$ python -q
>>> import numpy as np
>>> from numpy import linalg as LA
>>> np.set_printoptions(precision=2, suppress=True, linewidth=200, legacy="1.25")
>>> rng = np.random.default_rng(6973)
>>> X = (rng.random((5, 5)) < 0.3) + np.eye(5)
>>> X /= X.sum(axis=1, keepdims=True)
>>> X
array([[0.5 , 0.25, 0.25, 0.  , 0.  ],
       [0.25, 0.5 , 0.25, 0.  , 0.  ],
       [0.33, 0.  , 0.33, 0.33, 0.  ],
       [0.  , 0.  , 0.  , 1.  , 0.  ],
       [0.  , 0.  , 0.  , 0.5 , 0.5 ]])
>>> vals, V = LA.eig(X)
>>> np.sort(LA.eigvals(LA.inv(X)))
array([1.  , 1.11, 2.  , 4.  , 5.39])
>>> vals
array([0.9 , 0.19, 0.25, 0.5 , 1.  ])
>>> np.sort(LA.eigvals(X @ X))
array([0.03, 0.06, 0.25, 0.81, 1.  ])
>>> C2 = X.T @ X
>>> np.diag(C2)
array([0.42, 0.31, 0.24, 1.36, 0.25])
>>> C2
array([[0.42, 0.25, 0.3 , 0.11, 0.  ],
       [0.25, 0.31, 0.19, 0.  , 0.  ],
       [0.3 , 0.19, 0.24, 0.11, 0.  ],
       [0.11, 0.  , 0.11, 1.36, 0.25],
       [0.  , 0.  , 0.  , 0.25, 0.25]])
>>> LA.svd(X, compute_uv=False) ** 2
array([1.45, 0.81, 0.2 , 0.12, 0.02])
>>> round(float(np.trace(C2)), 2), round((X ** 2).sum(), 2)
(2.58, 2.58)
>>> W0 = np.loadtxt("block0.csv", delimiter=",")
>>> W0
array([[-1.93, -1.59, -0.82],
       [ 0.85,  2.39,  1.48],
       [-2.58, -0.03,  0.39],
       [ 5.8 ,  1.6 ,  0.17],
       [ 8.71,  2.43,  0.27],
       [ 2.18,  2.39,  1.33],
       [ 3.5 ,  2.4 ,  1.1 ],
       [-3.91,  0.01,  0.6 ],
       [-1.02,  0.78,  0.68],
       [ 6.11,  2.42,  0.7 ],
       [-0.6 , -1.6 , -1.01],
       [ 0.89,  2.41,  1.49],
       [ 0.72, -1.62, -1.23],
       [ 0.57,  1.57,  0.99],
       [-0.6 , -1.62, -0.98],
       [-4.24, -0.78,  0.06],
       [-5.47, -0.8 ,  0.32],
       [-4.51, -1.61, -0.39],
       [-1.31,  0.02,  0.24],
       [ 0.25,  0.8 ,  0.51],
       [ 2.21,  2.4 ,  1.32],
       [ 5.52,  0.82, -0.29],
       [-8.68, -2.43, -0.31],
       [ 2.23,  2.4 ,  1.3 ],
       [-4.52, -1.61, -0.36],
       [-2.22, -2.41, -1.32]])
>>> C = W0[[12, 6]].astype(float)
>>> for _ in range(3):
...     z = LA.norm(W0[:, None] - C, axis=-1).argmin(axis=1)
...     C = np.array([W0[z == j].mean(axis=0) for j in range(2)])
... 
>>> z
array([0, 1, 0, 1, 1, 1, 1, 0, 0, 1, 0, 1, 0, 1, 0, 0, 0, 0, 0, 0, 1, 1, 0, 1, 0, 0])
>>> C[1] - C[0]
array([6.21, 3.08, 1.14])
>>> np.bincount(z)
array([15, 11])
>>> C
array([[-2.71, -0.97, -0.24],
       [ 3.51,  2.11,  0.9 ]])
>>> np.abs(C[1] - C[0]).argmax()
0
>>> D = LA.norm(W0[:, None] - W0[None], axis=-1)
>>> D[3].round(6).argsort(kind="stable")[:4]
array([ 3, 21,  9,  6])
>>> (D + 1e9 * np.eye(26)).round(6).argmin(axis=1)
array([25, 11, 18, 21,  9, 20, 23, 15, 18,  3, 14,  1, 10, 19, 10, 24, 15, 24,  8, 13, 23,  3, 16, 20, 17,  0])
>>> np.flatnonzero(D[3] < D.mean() / 2)
array([ 3,  6,  9, 21])
>>> C = np.array([[3, -2, -2, -1], [-1, 3, -3, 0], [1, -3, 2, -1], [3, 3, 0, 2]])
>>> A = (rng.random((29, 4)) < 0.25) @ C
>>> A
array([[ 0,  0, -1, -1],
       [ 2,  1, -5, -1],
       [ 0,  0,  0,  0],
       [ 4, -5,  0, -2],
       [ 0,  0,  0,  0],
       [ 0,  0,  0,  0],
       [-1,  3, -3,  0],
       [-1,  3, -3,  0],
       [ 0,  0,  0,  0],
       [ 3,  3,  0,  2],
       [-1,  3, -3,  0],
       [ 0,  0,  0,  0],
       [ 1, -3,  2, -1],
       [-1,  3, -3,  0],
       [ 3, -2, -2, -1],
       [-1,  3, -3,  0],
       [ 4,  0,  2,  1],
       [-1,  3, -3,  0],
       [ 3, -2, -2, -1],
       [-1,  3, -3,  0],
       [ 4,  0,  2,  1],
       [ 3, -2, -2, -1],
       [ 0,  0,  0,  0],
       [ 0,  0,  0,  0],
       [-1,  3, -3,  0],
       [ 6,  1, -2,  1],
       [ 3,  3,  0,  2],
       [ 3, -2, -2, -1],
       [ 3, -2, -2, -1]])
>>> Xc = A - A.mean(axis=0)
>>> V = LA.svd(Xc)[2][:3]
>>> Y = Xc - Xc @ V.T @ V
>>> round(LA.norm(Y) / LA.norm(Xc), 2)
0.04
>>> np.diag(V.T @ V)
array([0.97, 0.84, 0.93, 0.27])
>>> np.round(np.cov(Xc @ V.T, rowvar=False), 2) + 0
array([[8.  , 0.  , 0.  ],
       [0.  , 2.74, 0.  ],
       [0.  , 0.  , 2.49]])
>>> LA.norm(Y, axis=1).round(6).argmax()
0
>>> Y.std(axis=0)
array([0.03, 0.06, 0.04, 0.13])
>>> D = LA.norm(A[:, None] - A[None], axis=-1)
>>> np.unravel_index(D.round(6).argmax(), D.shape)
(3, 6)
>>> D.mean(axis=1).argmax()
3
>>> LA.norm(A, axis=1)
array([1.41, 5.57, 0.  , 6.71, 0.  , 0.  , 4.36, 4.36, 0.  , 4.69, 4.36, 0.  , 3.87, 4.36, 4.24, 4.36, 4.58, 4.36, 4.24, 4.36, 4.58, 4.24, 0.  , 0.  , 4.36, 6.48, 4.69, 4.24, 4.24])
>>> np.flatnonzero(D[9] < D.mean() / 2)
array([ 9, 26])
>>> D[9]
array([5.29, 6.24, 4.69, 9.  , 4.69, 4.69, 5.39, 5.39, 4.69, 0.  , 5.39, 4.69, 7.28, 5.39, 6.16, 5.39, 3.87, 5.39, 6.16, 5.39, 3.87, 6.16, 4.69, 4.69, 5.39, 4.24, 0.  , 6.16, 6.16])
>>> D[:5, :5]
array([[0.  , 4.58, 1.41, 6.56, 1.41],
       [4.58, 0.  , 5.57, 8.12, 5.57],
       [1.41, 5.57, 0.  , 6.71, 0.  ],
       [6.56, 8.12, 6.71, 0.  , 6.71],
       [1.41, 5.57, 0.  , 6.71, 0.  ]])
>>> Y = np.c_[A[:, :2] @ np.array([[2, -2], [1, 2]]), np.array([-2, 3, -1, -5, -3, 1, 4, -3, -5, -1, -3, -3, 4, 3, 2, 5, 4, -5, 1, 5, -5, 4, -2, -5, -4, -1, 5, 5, -1])]
>>> Y
array([[  0,   0,  -2],
       [  5,  -2,   3],
       [  0,   0,  -1],
       [  3, -18,  -5],
       [  0,   0,  -3],
       [  0,   0,   1],
       [  1,   8,   4],
       [  1,   8,  -3],
       [  0,   0,  -5],
       [  9,   0,  -1],
       [  1,   8,  -3],
       [  0,   0,  -3],
       [ -1,  -8,   4],
       [  1,   8,   3],
       [  4, -10,   2],
       [  1,   8,   5],
       [  8,  -8,   4],
       [  1,   8,  -5],
       [  4, -10,   1],
       [  1,   8,   5],
       [  8,  -8,  -5],
       [  4, -10,   4],
       [  0,   0,  -2],
       [  0,   0,  -5],
       [  1,   8,  -4],
       [ 13, -10,  -1],
       [  9,   0,   5],
       [  4, -10,   5],
       [  4, -10,  -1]])
>>> LA.norm(LA.qr(A)[0].T @ Y, axis=0) ** 2 / ((Y ** 2).sum(axis=0) + 1e-12)
array([1.  , 1.  , 0.04])
>>> np.round(LA.lstsq(A, Y[:, 0])[0], 2) + 0
array([2., 1., 0., 0.])
>>> Y = np.array([[2, 1, 1], [-2, 3, -1], [4, -5, -5], [0, -1, 3]])
>>> np.einsum("ik,kj->ji", A, Y)
array([[ -4, -18,   0,  18,   0,   0, -20, -20,   0,   0, -20,   0,  16, -20,   2, -20,  16, -20,   2, -20,  16,   2,   0,   0, -20,   2,   0,   2,   2],
       [  6,  31,   0,  -9,   0,   0,  23,  23,   0,  10,  23,   0, -17,  23,   8,  23,  -7,  23,   8,  23,  -7,   8,   0,   0,  23,  18,  10,   8,   8],
       [  2,  23,   0,   3,   0,   0,  11,  11,   0,   6,  11,   0,  -9,  11,  12,  11,  -3,  11,  12,  11,  -3,  12,   0,   0,  11,  18,   6,  12,  12]])
>>> A @ Y
array([[ -4,   6,   2],
       [-18,  31,  23],
       [  0,   0,   0],
       [ 18,  -9,   3],
       [  0,   0,   0],
       [  0,   0,   0],
       [-20,  23,  11],
       [-20,  23,  11],
       [  0,   0,   0],
       [  0,  10,   6],
       [-20,  23,  11],
       [  0,   0,   0],
       [ 16, -17,  -9],
       [-20,  23,  11],
       [  2,   8,  12],
       [-20,  23,  11],
       [ 16,  -7,  -3],
       [-20,  23,  11],
       [  2,   8,  12],
       [-20,  23,  11],
       [ 16,  -7,  -3],
       [  2,   8,  12],
       [  0,   0,   0],
       [  0,   0,   0],
       [-20,  23,  11],
       [  2,  18,  18],
       [  0,  10,   6],
       [  2,   8,  12],
       [  2,   8,  12]])
>>> LA.matrix_rank(A @ Y)
3
>>> np.vstack([A, Y.T]).shape
(32, 4)
>>> LA.matrix_rank(np.vstack([A, Y.T]))
4
>>> Y.T @ A.T
array([[ -4, -18,   0,  18,   0,   0, -20, -20,   0,   0, -20,   0,  16, -20,   2, -20,  16, -20,   2, -20,  16,   2,   0,   0, -20,   2,   0,   2,   2],
       [  6,  31,   0,  -9,   0,   0,  23,  23,   0,  10,  23,   0, -17,  23,   8,  23,  -7,  23,   8,  23,  -7,   8,   0,   0,  23,  18,  10,   8,   8],
       [  2,  23,   0,   3,   0,   0,  11,  11,   0,   6,  11,   0,  -9,  11,  12,  11,  -3,  11,  12,  11,  -3,  12,   0,   0,  11,  18,   6,  12,  12]])
